% python3 -q
>>> import numpy as np
>>> np.set_printoptions(suppress=True, linewidth=200)
>>> rd = lambda a: np.round(a, 3) + 0
>>> E = np.load("run7.npy")
>>> print(rd(E))
[[0.103 0.144 0.021 0.062 0.021 0.062 0.021 0.144 0.103 0.103 0.144]
 [0.144 0.202 0.029 0.086 0.029 0.086 0.029 0.202 0.144 0.144 0.202]
 [0.021 0.029 0.004 0.012 0.004 0.012 0.004 0.029 0.021 0.021 0.029]
 [0.062 0.086 0.012 0.037 0.012 0.037 0.012 0.086 0.062 0.062 0.086]
 [0.021 0.029 0.004 0.012 0.004 0.012 0.004 0.029 0.021 0.021 0.029]
 [0.062 0.086 0.012 0.037 0.012 0.037 0.012 0.086 0.062 0.062 0.086]
 [0.021 0.029 0.004 0.012 0.004 0.012 0.004 0.029 0.021 0.021 0.029]
 [0.144 0.202 0.029 0.086 0.029 0.086 0.029 0.202 0.144 0.144 0.202]
 [0.103 0.144 0.021 0.062 0.021 0.062 0.021 0.144 0.103 0.103 0.144]
 [0.103 0.144 0.021 0.062 0.021 0.062 0.021 0.144 0.103 0.103 0.144]
 [0.144 0.202 0.029 0.086 0.029 0.086 0.029 0.202 0.144 0.144 0.202]]
>>> out = E / np.linalg.norm(E, axis=1, keepdims=True)
>>> gram = out @ out.T
>>> print(rd(gram))
[[1. 1. 1. 1. 1. 1. 1. 1. 1. 1. 1.]
 [1. 1. 1. 1. 1. 1. 1. 1. 1. 1. 1.]
 [1. 1. 1. 1. 1. 1. 1. 1. 1. 1. 1.]
 [1. 1. 1. 1. 1. 1. 1. 1. 1. 1. 1.]
 [1. 1. 1. 1. 1. 1. 1. 1. 1. 1. 1.]
 [1. 1. 1. 1. 1. 1. 1. 1. 1. 1. 1.]
 [1. 1. 1. 1. 1. 1. 1. 1. 1. 1. 1.]
 [1. 1. 1. 1. 1. 1. 1. 1. 1. 1. 1.]
 [1. 1. 1. 1. 1. 1. 1. 1. 1. 1. 1.]
 [1. 1. 1. 1. 1. 1. 1. 1. 1. 1. 1.]
 [1. 1. 1. 1. 1. 1. 1. 1. 1. 1. 1.]]
>>> print(np.argwhere(np.triu(np.abs(gram) > 0.95, 1)))
[[ 0  1]
 [ 0  2]
 [ 0  3]
 [ 0  4]
 [ 0  5]
 [ 0  6]
 [ 0  7]
 [ 0  8]
 [ 0  9]
 [ 0 10]
 [ 1  2]
 [ 1  3]
 [ 1  4]
 [ 1  5]
 [ 1  6]
 [ 1  7]
 [ 1  8]
 [ 1  9]
 [ 1 10]
 [ 2  3]
 [ 2  4]
 [ 2  5]
 [ 2  6]
 [ 2  7]
 [ 2  8]
 [ 2  9]
 [ 2 10]
 [ 3  4]
 [ 3  5]
 [ 3  6]
 [ 3  7]
 [ 3  8]
 [ 3  9]
 [ 3 10]
 [ 4  5]
 [ 4  6]
 [ 4  7]
 [ 4  8]
 [ 4  9]
 [ 4 10]
 [ 5  6]
 [ 5  7]
 [ 5  8]
 [ 5  9]
 [ 5 10]
 [ 6  7]
 [ 6  8]
 [ 6  9]
 [ 6 10]
 [ 7  8]
 [ 7  9]
 [ 7 10]
 [ 8  9]
 [ 8 10]
 [ 9 10]]
>>> print(rd(np.degrees(np.arccos(np.clip(gram[4, 8], -1, 1)))))
0.0
>>> print((gram - 2 * np.eye(11)).round(6).argmax(axis=1))
[1 0 0 0 0 0 0 0 0 0 0]
